$ python -q
>>> import numpy as np
>>> from numpy import linalg as LA
>>> np.set_printoptions(suppress=True, linewidth=160)
>>> M = np.array([[0.6, 0.3, 1.3, -0.3],
...     [1.5, -0.7, -0.2, -0.9],
...     [-0.5, -0.7, 2.1, 1.4],
...     [-1.0, 0.3, -0.7, 2.3],
...     [-0.9, 0.1, 1.2, -2.2],
...     [-0.3, 0.7, 1.5, -0.5],
...     [0.4, 0.6, 0.7, 0.0],
...     [-0.2, -1.5, 0.0, -0.3],
...     [-14.0, -4.0, -2.0, 8.0],
...     [-0.8, 1.3, 0.6, -1.2],
...     [-0.5, 0.9, -0.7, 0.0],
...     [-1.1, 0.7, -0.3, -0.8],
...     [-1.0, -0.5, 1.6, 0.8],
...     [-0.8, 0.4, 1.5, -1.7]])
>>> D = LA.norm(M[:, None] - M[None], axis=-1)
>>> D.mean(axis=1).argmax()
np.int64(8)
>>> D[:5, :5].round(3)
array([[0.   , 2.102, 2.396, 3.65 , 2.431],
       [2.102, 0.   , 3.818, 4.212, 3.17 ],
       [2.396, 3.818, 0.   , 3.146, 3.817],
       [3.65 , 4.212, 3.146, 0.   , 4.89 ],
       [2.431, 3.17 , 3.817, 4.89 , 0.   ]])
>>> D.shape
(14, 14)
>>> np.unravel_index(D.round(6).argmax(), D.shape)
(np.int64(1), np.int64(8))
>>> vec = np.array([4, -7, 5, 9])
>>> target = M @ vec
>>> np.round(LA.pinv(M) @ M, 3) + 0
array([[1., 0., 0., 0.],
       [0., 1., 0., 0.],
       [0., 0., 1., 0.],
       [0., 0., 0., 1.]])
>>> np.round(LA.solve(M.T @ M, M.T @ target), 3)
array([ 4., -7.,  5.,  9.])
>>> rng = np.random.default_rng(75)
>>> target = target + 0.1 * rng.normal(size=14)
>>> target.round(3)
array([  3.989,   1.84 ,  26.041,  11.144, -18.049,  -3.098,   0.945,   7.106,  34.185, -20.115, -11.881, -18.141,  14.727, -13.816])
>>> b, *_ = LA.lstsq(M, target)
>>> [round(float(LA.norm(LA.solve(M.T @ M + lam * np.eye(4), M.T @ target))), 2) for lam in (0, 1, 10, 100)]
[13.11, 12.19, 7.63, 2.26]
>>> b.round(3)
array([ 4.001, -7.051,  5.008,  9.002])
>>> cen = M - M.mean(axis=0)
>>> V = LA.svd(cen)[2][:1]
>>> other = cen - cen @ V.T @ V
>>> LA.norm(other, axis=1).round(6).argmax()
np.int64(3)
>>> np.round(np.diag(V.T @ V), 3)
array([0.649, 0.059, 0.026, 0.266])
>>> np.round((cen @ V.T).std(axis=0), 3)
array([4.389])
>>> z = M[:, 1] > np.median(M[:, 1])
>>> r0 = M[z].mean(axis=0) - M[~z].mean(axis=0)
>>> r0.round(3)
array([ 1.421,  1.604,  0.138, -1.8  ])
>>> F = np.load("sample17.npy")
>>> F
array([[ 1.512, -1.202, -0.906],
       [ 1.81 , -3.214,  0.579],
       [ 0.902,  0.627, -1.83 ],
       [-0.622,  3.97 , -2.975],
       [ 0.302,  0.239, -0.602],
       [-1.204,  1.415,  0.289],
       [-1.809,  5.389, -2.693],
       [-0.302,  2.015, -1.483],
       [-1.775,  5.387, -2.726],
       [-0.569,  1.795, -0.878],
       [ 0.634, -4.012,  3.009],
       [ 1.495, -5.617,  3.293],
       [-0.619,  4.021, -2.987]])
>>> U, sigma, Vt = LA.svd(F, full_matrices=False)
>>> (sigma > 1e-8).sum()
np.int64(3)
>>> U.shape, sigma.shape, Vt.shape
((13, 3), (3,), (3, 3))
>>> np.allclose(U * sigma @ Vt, F)
True
>>> np.round(U.T @ F @ Vt.T, 3) + 0
array([[14.959,  0.   ,  0.   ],
       [ 0.   ,  3.715,  0.   ],
       [ 0.   ,  0.   ,  0.053]])
>>> cen = F - F.mean(axis=0)
>>> V = LA.svd(cen)[2][:2]
>>> other = cen - cen @ V.T @ V
>>> np.round(np.diag(V.T @ V), 3)
array([0.504, 0.759, 0.737])
>>> np.round(np.cov(cen @ V.T, rowvar=False), 3) + 0
array([[17.402,  0.   ],
       [ 0.   ,  1.017]])
>>> np.round(other.std(axis=0), 3)
array([0.01 , 0.007, 0.007])
>>> X = np.eye(5, dtype=int)[rng.permutation(5)]
>>> X
array([[0, 0, 0, 0, 1],
       [1, 0, 0, 0, 0],
       [0, 1, 0, 0, 0],
       [0, 0, 1, 0, 0],
       [0, 0, 0, 1, 0]])
>>> Q, V = LA.qr(X[:, :3])[0], LA.qr(X[:, 3:])[0]
>>> sigma = LA.svd(Q.T @ V, compute_uv=False)
>>> sigma
array([0., 0.])
>>> np.degrees(np.arccos(sigma.clip(0, 1)))
array([90., 90.])
>>> round(LA.norm(Q @ Q.T - V @ V.T, 2), 3)
np.float64(1.0)
>>> other = LA.inv(X)
>>> X @ other
array([[1., 0., 0., 0., 0.],
       [0., 1., 0., 0., 0.],
       [0., 0., 1., 0., 0.],
       [0., 0., 0., 1., 0.],
       [0., 0., 0., 0., 1.]])
>>> np.allclose(other, X.T)
True
>>> np.round(LA.slogdet(X)[0], 3)
np.float64(1.0)
>>> (np.abs(other) > 1e-9).astype(int)
array([[0, 1, 0, 0, 0],
       [0, 0, 1, 0, 0],
       [0, 0, 0, 1, 0],
       [0, 0, 0, 0, 1],
       [1, 0, 0, 0, 0]])
>>> round(LA.det(X) * LA.det(other), 3)
np.float64(1.0)
>>> np.round(LA.inv(other), 3)
array([[0., 0., 0., 0., 1.],
       [1., 0., 0., 0., 0.],
       [0., 1., 0., 0., 0.],
       [0., 0., 1., 0., 0.],
       [0., 0., 0., 1., 0.]])
>>> np.round(LA.det(X) * other, 3)
array([[0., 1., 0., 0., 0.],
       [0., 0., 1., 0., 0.],
       [0., 0., 0., 1., 0.],
       [0., 0., 0., 0., 1.],
       [1., 0., 0., 0., 0.]])
>>> np.round(LA.cond(X), 3)
np.float64(1.0)
>>> np.round(np.abs(LA.eigvals(X)).max(), 3)
np.float64(1.0)
>>> (X - X.T) / 2
array([[ 0. , -0.5,  0. ,  0. ,  0.5],
       [ 0.5,  0. , -0.5,  0. ,  0. ],
       [ 0. ,  0.5,  0. , -0.5,  0. ],
       [ 0. ,  0. ,  0.5,  0. , -0.5],
       [-0.5,  0. ,  0. ,  0.5,  0. ]])
>>> LA.matrix_power(X, 2)
array([[0, 0, 0, 1, 0],
       [0, 0, 0, 0, 1],
       [1, 0, 0, 0, 0],
       [0, 1, 0, 0, 0],
       [0, 0, 1, 0, 0]])
>>> np.allclose(X, X.T)
False
>>> np.round(LA.det(X), 3)
np.float64(1.0)
>>> vec = np.array([2, 3, 3, 3, 4])
>>> np.round(np.abs(LA.eigvals(X)), 3)
array([1., 1., 1., 1., 1.])
>>> np.round(LA.inv(X), 3)
array([[0., 1., 0., 0., 0.],
       [0., 0., 1., 0., 0.],
       [0., 0., 0., 1., 0.],
       [0., 0., 0., 0., 1.],
       [1., 0., 0., 0., 0.]])
>>> [p for p in range(1, 25) if np.allclose(LA.matrix_power(X, p), np.eye(5))]
[5, 10, 15, 20]
>>> proj = np.triu(np.array([[4, 3, 1, 4, 7],
...     [4, 3, 0, 7, 3],
...     [4, 1, 6, 3, 7],
...     [7, 9, 7, 1, 2],
...     [0, 0, 7, 9, 8]]), 1) + np.eye(5)
>>> other = proj @ X @ LA.inv(proj)
>>> round(LA.det(other), 3)
np.float64(1.0)
>>> Q, _ = LA.qr(np.array([[0.3, 1.7, 2.2], [0.7, 0.5, -1.0], [-1.2, -1.1, -0.9]]))
>>> V, _ = LA.qr(np.array([[0.4, 0.2, 0.4], [-1.0, 0.4, 1.2], [-0.9, 0.2, -1.2]]))
>>> sigma = 3 * 0.9 ** np.arange(3)
>>> mat = Q[:, :3] * sigma @ V[:3]
>>> mat.round(3)
array([[ 2.186, -0.558, -1.506],
       [ 1.4  ,  1.712,  1.346],
       [ 0.35 , -2.327,  1.613]])
>>> np.round(LA.svd(mat, compute_uv=False), 3)
array([3.  , 2.7 , 2.43])
>>> np.unravel_index(np.abs(mat).argmax(), mat.shape)
(np.int64(2), np.int64(1))
>>> np.round(mat - mat[0], 3)
array([[ 0.   ,  0.   ,  0.   ],
       [-0.786,  2.27 ,  2.852],
       [-1.835, -1.769,  3.119]])
>>> np.round(mat.sum(axis=1), 3)
array([ 0.122,  4.457, -0.363])
>>> feats = np.load("layer17.npy")
>>> feats
array([[ 0.   , -0.1  ,  2.1  , -0.2  ],
       [-0.4  ,  1.7  ,  0.3  , -0.1  ],
       [-0.5  ,  0.2  , -0.1  ,  0.   ],
       [ 1.   ,  0.2  , -0.2  ,  0.2  ],
       [ 0.889,  0.145, -0.322,  0.086]])
>>> other = np.array([[3, 3], [1, 1], [-3, 2], [-1, -1]])
>>> np.round(other.T @ feats.T, 3)
array([[-6.2  , -0.3  , -1.   ,  3.6  ,  3.692],
       [ 4.3  ,  1.2  , -1.5  ,  2.6  ,  2.082]])
>>> np.vstack([feats, other.T]).shape
(7, 4)
>>> np.round(np.einsum("ik,kj->ij", feats, other), 3)
array([[-6.2  ,  4.3  ],
       [-0.3  ,  1.2  ],
       [-1.   , -1.5  ],
       [ 3.6  ,  2.6  ],
       [ 3.692,  2.082]])
>>> np.round(np.einsum("ik,kj->ji", feats, other), 3)
array([[-6.2  , -0.3  , -1.   ,  3.6  ,  3.692],
       [ 4.3  ,  1.2  , -1.5  ,  2.6  ,  2.082]])
>>> vec = np.array([2, 2, 0, 0])
>>> target = feats @ vec
>>> np.round(LA.solve(feats.T @ feats, feats.T @ target), 3) + 0
array([2., 2., 0., 0.])
>>> target.round(3)
array([-0.2  ,  2.6  , -0.6  ,  2.4  ,  2.068])
>>> np.round(LA.lstsq(feats, target)[0], 3) + 0
array([2., 2., 0., 0.])
>>> target = target + 0.1 * rng.normal(size=5)
>>> target.round(3)
array([-0.289,  2.619, -0.619,  2.316,  2.009])
>>> b, *_ = LA.lstsq(feats, target)
>>> [round(float(LA.norm(LA.solve(feats.T @ feats + lam * np.eye(4), feats.T @ target))), 2) for lam in (0, 1, 10, 100)]
[2.84, 1.88, 0.5, 0.06]
>>> b.round()
array([ 2.,  2., -0., -0.])
>>> round(float(LA.norm(target - feats @ b)), 3)
0.047
>>> np.round(feats.T @ (target - feats @ b), 3) + 0
array([0., 0., 0., 0.])
>>> proj = feats @ LA.solve(feats.T @ feats, feats.T)
>>> np.round(LA.eigvalsh(proj), 3) + 0
array([0., 1., 1., 1., 1.])
>>> round(float(np.trace(proj)), 3)
4.0
>>> np.round(proj @ feats[:, 2], 3)
array([ 2.1  ,  0.3  , -0.1  , -0.2  , -0.322])
>>> np.round((np.eye(5) - proj) @ feats, 3) + 0
array([[0., 0., 0., 0.],
       [0., 0., 0., 0.],
       [0., 0., 0., 0.],
       [0., 0., 0., 0.],
       [0., 0., 0., 0.]])
>>> np.round(np.diag(proj), 3)
array([0.984, 0.988, 0.409, 0.966, 0.653])
>>> U, sigma, Vt = LA.svd(feats)
>>> sigma.round(3)
array([2.212, 1.763, 1.394, 0.095])
>>> np.argmax(sigma[:-1] / (sigma[1:] + 1e-6)) + 1
np.int64(3)
>>> other = U[:, :3] @ np.diag(sigma[:3]) @ Vt[:3]
>>> round(float(LA.norm(feats - other, 2)), 3), round(float(sigma[3]), 3)
(0.095, 0.095)
>>> np.round(np.abs(feats - other).max(), 3)
np.float64(0.063)
>>> LA.matrix_rank(feats, rtol=0.05)
np.int64(3)
>>> round(LA.norm(feats - other) / LA.norm(feats), 3)
np.float64(0.03)
>>> A = np.loadtxt("run14.csv", delimiter=",")
>>> A
array([[57.,  6.,  8.],
       [ 1.,  9.,  7.],
       [ 2.,  9., 75.]])
>>> Q, V = LA.qr(A[:, :1])[0], LA.qr(A[:, 1:])[0]
>>> sigma = LA.svd(Q.T @ V, compute_uv=False)
>>> np.round(LA.norm(Q @ Q.T - V @ V.T, 2), 3)
np.float64(1.0)
>>> evals, V = LA.eig(A)
>>> np.round(np.sort(LA.eigvals(A.T)), 3)
array([ 7.98 , 56.162, 76.858])
>>> np.round(np.sort(LA.eigvals(A @ A)), 3)
array([  63.682, 3154.141, 5907.177])
>>> evals.round(3)
array([56.162, 76.858,  7.98 ])
>>> np.round(A @ V[:, 0] - evals[0] * V[:, 0], 3) + 0
array([0., 0., 0.])
>>> w1 = np.array([[0, 3, 3, 3, 0], [0, 1, 5, 4, 0], [4, 5, 3, 2, 3], [3, 1, 3, 4, 5]])
>>> b = np.array([2, 4, 3, 9, 5])
>>> H = np.maximum(feats @ w1 + b, 0)
>>> (H > 0).mean(axis=0)
array([1., 1., 1., 1., 1.])
>>> LA.matrix_rank(H)
np.int64(5)
>>> W2 = np.array([[2, 3, -3], [-3, 0, 2], [2, 3, 1], [1, 1, 0], [3, -3, 0]])
>>> (H @ W2).round(6).argmax(axis=1)
array([0, 0, 0, 0, 0])
>>> w1 @ W2
array([[ 0, 12,  9],
       [11, 19,  7],
       [10, 14,  1],
       [28,  7, -4]])
>>> np.round(H @ W2, 3)
array([[36.3  , 35.1  ,  7.2  ],
       [40.9  , 40.   , 14.   ],
       [23.2  ,  5.4  ,  1.8  ],
       [27.8  , 23.4  , 14.4  ],
       [22.783, 18.517, 13.35 ]])
>>> vec = np.array([2, 0, 2])
>>> target = A @ vec
>>> b, lr = np.zeros(3), 1 / LA.norm(A, 2) ** 2
>>> for i in range(15):
...     b -= lr * A.T @ (A @ b - target)
...     if i % 5 == 0: print(i, round(LA.norm(A @ b - target), 3))
... 
0 39.021
5 3.388
10 3.072
>>> round(LA.cond(A), 3)
np.float64(9.74)
>>> b.round(3)
array([1.967, 0.366, 1.953])
>>> vec = np.array([5, -6, 3])
>>> target = A @ vec
>>> target
array([273., -28., 181.])
>>> np.round(LA.solve(A, target + A[:, 2]), 3)
array([ 5., -6.,  4.])
>>> np.round(LA.solve(A, A[:, 0]), 3) + 0
array([1., 0., 0.])
>>> np.round(LA.solve(A, target), 3)
array([ 5., -6.,  3.])
>>> J = np.load("block7.npy")
>>> J
array([[  0.,   3.,   1.,   1.],
       [ -4.,   8.,   4.,   2.],
       [ -2.,   4.,   3.,   2.],
       [ 10., -17., -10.,  -5.]])
>>> r = LA.matrix_rank(J)
>>> r
np.int64(3)
>>> N = LA.svd(J)[2][r:].T
>>> [int(LA.matrix_rank(J[:i])) for i in range(1, len(J) + 1)]
[1, 2, 3, 3]
>>> np.round(N @ N.T, 3) + 0
array([[ 0.111,  0.   ,  0.222, -0.222],
       [ 0.   ,  0.   ,  0.   ,  0.   ],
       [ 0.222,  0.   ,  0.444, -0.444],
       [-0.222,  0.   , -0.444,  0.444]])
>>> [int(LA.matrix_rank(J[:, :j + 1])) for j in range(4)]
[1, 2, 3, 3]
>>> m1 = np.load("x.npy")
>>> m1
array([[1, 0, 0, 0, 0],
       [2, 0, 0, 0, 0],
       [0, 0, 3, 0, 0],
       [0, 0, 0, 3, 2],
       [0, 0, 0, 3, 1]])
>>> other = np.array([[1, 1], [-1, -2]])
>>> W2 = np.kron(other, m1)
>>> round(float(LA.norm(W2, 2)), 3), np.round(LA.norm(other, 2) * LA.norm(m1, 2), 3)
(12.446, np.float64(12.446))
>>> LA.matrix_rank(W2)
np.int64(8)
>>> W2
array([[ 1,  0,  0,  0,  0,  1,  0,  0,  0,  0],
       [ 2,  0,  0,  0,  0,  2,  0,  0,  0,  0],
       [ 0,  0,  3,  0,  0,  0,  0,  3,  0,  0],
       [ 0,  0,  0,  3,  2,  0,  0,  0,  3,  2],
       [ 0,  0,  0,  3,  1,  0,  0,  0,  3,  1],
       [-1,  0,  0,  0,  0, -2,  0,  0,  0,  0],
       [-2,  0,  0,  0,  0, -4,  0,  0,  0,  0],
       [ 0,  0, -3,  0,  0,  0,  0, -6,  0,  0],
       [ 0,  0,  0, -3, -2,  0,  0,  0, -6, -4],
       [ 0,  0,  0, -3, -1,  0,  0,  0, -6, -2]])
>>> z = rng.permutation(5)
>>> z
array([3, 0, 1, 2, 4])
>>> other = m1[z][:, z]
>>> round(LA.det(other), 3), np.round(LA.det(m1[z]), 3)
(np.float64(0.0), np.float64(0.0))
>>> np.allclose(other, m1)
False
>>> np.diag(other)
array([3, 1, 0, 3, 1])
>>> np.round(np.sort(np.abs(LA.eigvals(other))), 3)
array([0.   , 0.646, 1.   , 3.   , 4.646])
